$ ipython --no-banner

In [1]: import numpy as np

In [2]: from numpy import linalg as LA

In [3]: np.set_printoptions(precision=1, suppress=True, linewidth=140)

In [4]: tidy = lambda a: np.round(a, 1) + 0

In [5]: Y = np.array([[0, -3], [2, 1]])

In [6]: K = Y + Y.T

In [7]: K
Out[7]: 
array([[ 0, -1],
       [-1,  2]])

In [8]: np.einsum("ij,ji->", K, K)
Out[8]: np.int64(6)

In [9]: tidy(LA.eigvals(K))
Out[9]: array([-0.4,  2.4])

In [10]: np.kron(np.eye(2, dtype=int), K)
Out[10]: 
array([[ 0, -1,  0,  0],
       [-1,  2,  0,  0],
       [ 0,  0,  0, -1],
       [ 0,  0, -1,  2]])

In [11]: tidy(LA.det(K[::-1]))
Out[11]: np.float64(1.0)

In [12]: evals, V = LA.eig(K)

In [13]: tidy(np.sort(LA.eigvals(K.T)))
Out[13]: array([-0.4,  2.4])

In [14]: tidy(evals)
Out[14]: array([-0.4,  2.4])

In [15]: tidy(np.prod(evals))
Out[15]: np.float64(-1.0)

In [16]: X = np.load("data.npy")

In [17]: X
Out[17]: 
array([[ 2.3,  1. ,  2. ,  2. ],
       [-1. , -0.7,  1. ,  0. ],
       [-1. , -1. ,  2.3,  0. ],
       [ 2. ,  1. ,  2. ,  2.3]])

In [18]: P = np.triu(np.array([[0, 0, -2, -1], [0, 0, 0, 2], [1, 0, 2, -2], [-1, 2, 1, 2]]), 1) + np.eye(4)

In [19]: Y = P @ X @ LA.inv(P)

In [20]: tidy(np.trace(Y)), tidy(np.trace(X))
Out[20]: (np.float64(6.2), np.float64(6.2))

In [21]: LA.matrix_rank(Y)
Out[21]: np.int64(4)

In [22]: tidy(LA.det(Y))
Out[22]: np.float64(-0.2)

In [23]: f = np.array([0, -3, -1, 3])

In [24]: Y = X + np.outer(f, np.eye(4)[3])

In [25]: LA.matrix_rank(Y - X)
Out[25]: np.int64(1)

In [26]: tidy(LA.det(Y) / LA.det(X)), tidy(1 + LA.solve(X, f)[3])
Out[26]: (np.float64(-20.4), np.float64(-20.4))

In [27]: Y
Out[27]: 
array([[ 2.3,  1. ,  2. ,  2. ],
       [-1. , -0.7,  1. , -3. ],
       [-1. , -1. ,  2.3, -1. ],
       [ 2. ,  1. ,  2. ,  5.3]])

In [28]: LA.matrix_rank(LA.inv(Y) - LA.inv(X), tol=1e-8)
Out[28]: np.int64(1)

In [29]: mat = np.arange(12).reshape(4, 3) + 2

In [30]: mat
Out[30]: 
array([[ 2,  3,  4],
       [ 5,  6,  7],
       [ 8,  9, 10],
       [11, 12, 13]])

In [31]: th = np.radians(135)

In [32]: Rm = np.eye(4)

In [33]: Rm[0, 0] = Rm[3, 3] = np.cos(th)

In [34]: Rm[0, 3], Rm[3, 0] = -np.sin(th), np.sin(th)

In [35]: tidy(Rm)
Out[35]: 
array([[-0.7,  0. ,  0. , -0.7],
       [ 0. ,  1. ,  0. ,  0. ],
       [ 0. ,  0. ,  1. ,  0. ],
       [ 0.7,  0. ,  0. , -0.7]])

In [36]: Y = X @ Rm.T

In [37]: tidy(LA.svd(X, compute_uv=False)), tidy(LA.svd(Y, compute_uv=False))
Out[37]: (array([5.4, 3.1, 0.4, 0. ]), array([5.4, 3.1, 0.4, 0. ]))

In [38]: tidy(np.abs(Y - X).max(axis=0))
Out[38]: array([5.3, 0. , 0. , 2.5])

In [39]: np.allclose(LA.norm(X, axis=1), LA.norm(Y, axis=1))
Out[39]: True

In [40]: th = np.radians(72)

In [41]: Rm = np.eye(3)

In [42]: Rm[2, 2] = Rm[0, 0] = np.cos(th)

In [43]: Rm[2, 0], Rm[0, 2] = -np.sin(th), np.sin(th)

In [44]: tidy(Rm)
Out[44]: 
array([[ 0.3,  0. ,  1. ],
       [ 0. ,  1. ,  0. ],
       [-1. ,  0. ,  0.3]])

In [45]: Y = mat @ Rm.T

In [46]: np.allclose(mat @ mat.T, Y @ Y.T)
Out[46]: True

In [47]: tidy(np.abs(Y - mat).max(axis=0))
Out[47]: array([ 4.8,  0. , 19.4])

In [48]: tidy(LA.svd(mat, compute_uv=False)), tidy(LA.svd(Y, compute_uv=False))
Out[48]: (array([28.6,  1.1,  0. ]), array([28.6,  1.1,  0. ]))

In [49]: tidy(Rm @ Rm)
Out[49]: 
array([[-0.8,  0. ,  0.6],
       [ 0. ,  1. ,  0. ],
       [-0.6,  0. , -0.8]])

In [50]: (Rm != 0).astype(int)
Out[50]: 
array([[1, 0, 1],
       [0, 1, 0],
       [1, 0, 1]])

In [51]: np.flatnonzero(LA.matrix_power((Rm != 0) + (Rm.T != 0) + np.eye(3), 3)[2])
Out[51]: array([0, 2])

In [52]: LA.matrix_rank(mat, rtol=0.1)
Out[52]: np.int64(1)

In [53]: LA.cond(mat) > 100
Out[53]: np.True_

In [54]: [round(float(x), 1) for x in LA.svd(mat, compute_uv=False)[:3]]
Out[54]: [28.6, 1.1, 0.0]

In [55]: np.argsort(-LA.norm(mat, axis=0).round(6), kind="stable")[:3]
Out[55]: array([2, 1, 0])

In [56]: A = np.loadtxt("x.csv", delimiter=",")

In [57]: A
Out[57]: 
array([[1. , 0.5, 0.2],
       [0.5, 1. , 0.5],
       [0.2, 0.5, 1. ]])

In [58]: evals, V = LA.eigh(A)

In [59]: x = np.array([0, 1, -8])

In [60]: (np.sign(V[:, -1].round(6)) == np.sign(V[0, -1].round(6))).astype(int)
Out[60]: array([1, 1, 1])

In [61]: np.abs(A).sum(axis=1).max(), tidy(np.abs(evals).max())
Out[61]: (np.float64(2.0), np.float64(1.8))

In [62]: tidy(LA.eigvalsh(A[1:, 1:]))
Out[62]: array([0.5, 1.5])

In [63]: tidy(x @ A @ x / (x @ x)), tidy(evals[0]), tidy(evals[-1])
Out[63]: (np.float64(0.9), np.float64(0.4), np.float64(1.8))

In [64]: x = np.ones(3)

In [65]: for _ in range(5):
    ...:     x = A @ x
    ...:     x /= LA.norm(x)
    ...:     print(round(x @ A @ x, 1))
    ...: 
1.8
1.8
1.8
1.8
1.8

In [66]: tidy(LA.eigvalsh(A)[-1])
Out[66]: np.float64(1.8)

In [67]: rng = np.random.default_rng(837)

In [68]: lab = rng.permutation(3)

In [69]: lab
Out[69]: array([1, 0, 2])

In [70]: Y = A[lab][:, lab]

In [71]: np.diag(Y)
Out[71]: array([1., 1., 1.])

In [72]: np.allclose(Y, A)
Out[72]: False

In [73]: Y
Out[73]: 
array([[1. , 0.5, 0.5],
       [0.5, 1. , 0.2],
       [0.5, 0.2, 1. ]])

In [74]: np.trace(Y)
Out[74]: np.float64(3.0)

In [75]: W0 = np.array([[0, 0, 0], [-12, -12, 12], [8, 8, -8], [-10, -10, 10]])

In [76]: rk = LA.matrix_rank(W0)

In [77]: rk
Out[77]: np.int64(1)

In [78]: null = LA.svd(W0)[2][rk:].T

In [79]: tidy(W0 @ null)
Out[79]: 
array([[0., 0.],
       [0., 0.],
       [0., 0.],
       [0., 0.]])

In [80]: [int(LA.matrix_rank(W0[:i])) for i in range(1, len(W0) + 1)]
Out[80]: [0, 1, 1, 1]

In [81]: np.allclose(W0 @ null, 0)
Out[81]: True

In [82]: [int(LA.matrix_rank(W0[:, :j + 1])) for j in range(3)]
Out[82]: [1, 1, 1]

In [83]: tidy(null @ null.T)
Out[83]: 
array([[ 0.7, -0.3,  0.3],
       [-0.3,  0.7,  0.3],
       [ 0.3,  0.3,  0.7]])

In [84]: left, s, vt = LA.svd(W0)

In [85]: np.argmax(s[:-1] / (s[1:] + 1e-6)) + 1
Out[85]: np.int64(1)

In [86]: Y = left[:, :1] @ np.diag(s[:1]) @ vt[:1]

In [87]: tidy(Y)
Out[87]: 
array([[  0.,   0.,   0.],
       [-12., -12.,  12.],
       [  8.,   8.,  -8.],
       [-10., -10.,  10.]])

In [88]: tidy(np.abs(W0 - Y).max())
Out[88]: np.float64(0.0)

In [89]: LA.matrix_rank(Y)
Out[89]: np.int64(1)

In [90]: LA.matrix_rank(W0, rtol=0.05)
Out[90]: np.int64(1)

In [91]: J = np.array([[0.4, -0.7, 0.0, -2.7, -2.1],
    ...:     [-0.2, 1.2, 0.7, -6.9, 0.9],
    ...:     [-0.7, 0.5, -0.6, -0.9, 2.2],
    ...:     [-0.2, -0.7, -0.5, 1.5, 1.4],
    ...:     [-1.5, -0.3, -0.6, 2.7, -0.4]])

In [92]: Y = J + rng.integers(-2, 3, (5, 4)) @ rng.integers(-2, 3, (4, 5))

In [93]: tidy(Y)
Out[93]: 
array([[  8.4,  -6.7,   4. ,  -4.7, -10.1],
       [ -6.2,   5.2,  -2.3,  -4.9,   7.9],
       [ -2.7,   0.5,  -5.6,  -6.9,  -0.8],
       [  3.8,  -1.7,   4.5,   6.5,   3.4],
       [  0.5,  -2.3,   0.4,   1.7,  -3.4]])

In [94]: LA.matrix_rank(Y - J, tol=1e-8)
Out[94]: np.int64(4)

In [95]: tidy(Y - J)
Out[95]: 
array([[ 8., -6.,  4., -2., -8.],
       [-6.,  4., -3.,  2.,  7.],
       [-2.,  0., -5., -6., -3.],
       [ 4., -1.,  5.,  5.,  2.],
       [ 2., -2.,  1., -1., -3.]])

In [96]: tidy(LA.svd(Y - J, compute_uv=False))
Out[96]: array([17.9, 11.8,  0.9,  0.6,  0. ])

In [97]: np.abs(Y - J).sum(axis=1)
Out[97]: array([28., 22., 16., 17.,  9.])

In [98]: left, s, vt = LA.svd(J, full_matrices=False)

In [99]: tidy(np.sqrt((s ** 2).sum())), tidy(LA.norm(J))
Out[99]: (np.float64(9.2), np.float64(9.2))

In [100]: np.kron(np.eye(2, dtype=int), J)
Out[100]: 
array([[ 0.4, -0.7,  0. , -2.7, -2.1,  0. , -0. ,  0. , -0. , -0. ],
       [-0.2,  1.2,  0.7, -6.9,  0.9, -0. ,  0. ,  0. , -0. ,  0. ],
       [-0.7,  0.5, -0.6, -0.9,  2.2, -0. ,  0. , -0. , -0. ,  0. ],
       [-0.2, -0.7, -0.5,  1.5,  1.4, -0. , -0. , -0. ,  0. ,  0. ],
       [-1.5, -0.3, -0.6,  2.7, -0.4, -0. , -0. , -0. ,  0. , -0. ],
       [ 0. , -0. ,  0. , -0. , -0. ,  0.4, -0.7,  0. , -2.7, -2.1],
       [-0. ,  0. ,  0. , -0. ,  0. , -0.2,  1.2,  0.7, -6.9,  0.9],
       [-0. ,  0. , -0. , -0. ,  0. , -0.7,  0.5, -0.6, -0.9,  2.2],
       [-0. , -0. , -0. ,  0. ,  0. , -0.2, -0.7, -0.5,  1.5,  1.4],
       [-0. , -0. , -0. ,  0. , -0. , -1.5, -0.3, -0.6,  2.7, -0.4]])

In [101]: tidy(LA.eigvals(J).sum().real)
Out[101]: np.float64(2.1)

In [102]: tidy(LA.eigvals(J))
Out[102]: array([ 4.2+0.j ,  2. +0.j , -1.8+0.9j, -1.8-0.9j, -0.5+0.j ])

In [103]: lab = rng.permutation(5)

In [104]: lab
Out[104]: array([0, 1, 4, 2, 3])

In [105]: Y = J[lab][:, lab]

In [106]: np.allclose(Y, J)
Out[106]: False

In [107]: tidy(np.sort(np.abs(LA.eigvals(Y))))
Out[107]: array([0.5, 2. , 2. , 2. , 4.2])

In [108]: np.trace(Y)
Out[108]: np.float64(2.1)

In [109]: th = np.radians(45)

In [110]: Rm = np.eye(5)

In [111]: Rm[3, 3] = Rm[4, 4] = np.cos(th)

In [112]: Rm[3, 4], Rm[4, 3] = -np.sin(th), np.sin(th)

In [113]: tidy(Rm)
Out[113]: 
array([[ 1. ,  0. ,  0. ,  0. ,  0. ],
       [ 0. ,  1. ,  0. ,  0. ,  0. ],
       [ 0. ,  0. ,  1. ,  0. ,  0. ],
       [ 0. ,  0. ,  0. ,  0.7, -0.7],
       [ 0. ,  0. ,  0. ,  0.7,  0.7]])

In [114]: Y = J @ Rm.T

In [115]: tidy(np.abs(Y - J).max(axis=0))
Out[115]: array([0. , 0. , 0. , 2.3, 5.1])

In [116]: tidy(LA.svd(J, compute_uv=False)), tidy(LA.svd(Y, compute_uv=False))
Out[116]: (array([8.2, 3.7, 1.6, 1.1, 0.3]), array([8.2, 3.7, 1.6, 1.1, 0.3]))

In [117]: np.allclose(LA.norm(J, axis=1), LA.norm(Y, axis=1))
Out[117]: True

In [118]: M = np.loadtxt("w.csv", delimiter=",")

In [119]: M
Out[119]: 
array([[ 4.,  5.,  6.,  7.],
       [ 8.,  9., 10., 11.],
       [12., 13., 14., 15.]])

In [120]: left, s, vt = LA.svd(M)

In [121]: np.argmax(s[:-1] / (s[1:] + 1e-6)) + 1
Out[121]: np.int64(2)

In [122]: Y = left[:, :2] @ np.diag(s[:2]) @ vt[:2]

In [123]: LA.matrix_rank(M, rtol=0.05)
Out[123]: np.int64(1)

In [124]: tidy(LA.norm(M - Y) / LA.norm(M))
Out[124]: np.float64(0.0)

In [125]: LA.matrix_rank(Y)
Out[125]: np.int64(2)

In [126]: tidy(Y)
Out[126]: 
array([[ 4.,  5.,  6.,  7.],
       [ 8.,  9., 10., 11.],
       [12., 13., 14., 15.]])

In [127]: tidy(np.abs(M - Y).max())
Out[127]: np.float64(0.0)

In [128]: tidy(LA.norm(M, 2))
Out[128]: np.float64(35.0)

In [129]: tidy(LA.norm(M, axis=0))
Out[129]: array([15. , 16.6, 18.2, 19.9])

In [130]: M[1] @ M[0]
Out[130]: np.float64(214.0)

In [131]: tidy(LA.norm(M, 1)), tidy(LA.norm(M, np.inf))
Out[131]: (np.float64(33.0), np.float64(54.0))

In [132]: tidy(np.trace(LA.pinv(M) @ M))
Out[132]: np.float64(2.0)

In [133]: np.allclose(M[:-1].T @ LA.lstsq(M[:-1].T, M[-1])[0], M[-1])
Out[133]: True

In [134]: LA.matrix_rank(M, rtol=0.1)
Out[134]: np.int64(1)

In [135]: np.argsort(-LA.norm(M, axis=0).round(6), kind="stable")[:3]
Out[135]: array([3, 2, 1])

In [136]: LA.cond(M) > 100
Out[136]: np.True_

In [137]: f = np.array([2, -7, -1])

In [138]: np.correlate(M[0], M[2], "full")
Out[138]: array([ 60., 131., 212., 302., 236., 163.,  84.])

In [139]: np.array([np.convolve(row, f, "same") for row in M])
Out[139]: 
array([[ -18.,  -27.,  -33.,  -55.],
       [ -38.,  -51.,  -57.,  -87.],
       [ -58.,  -75.,  -81., -119.]])
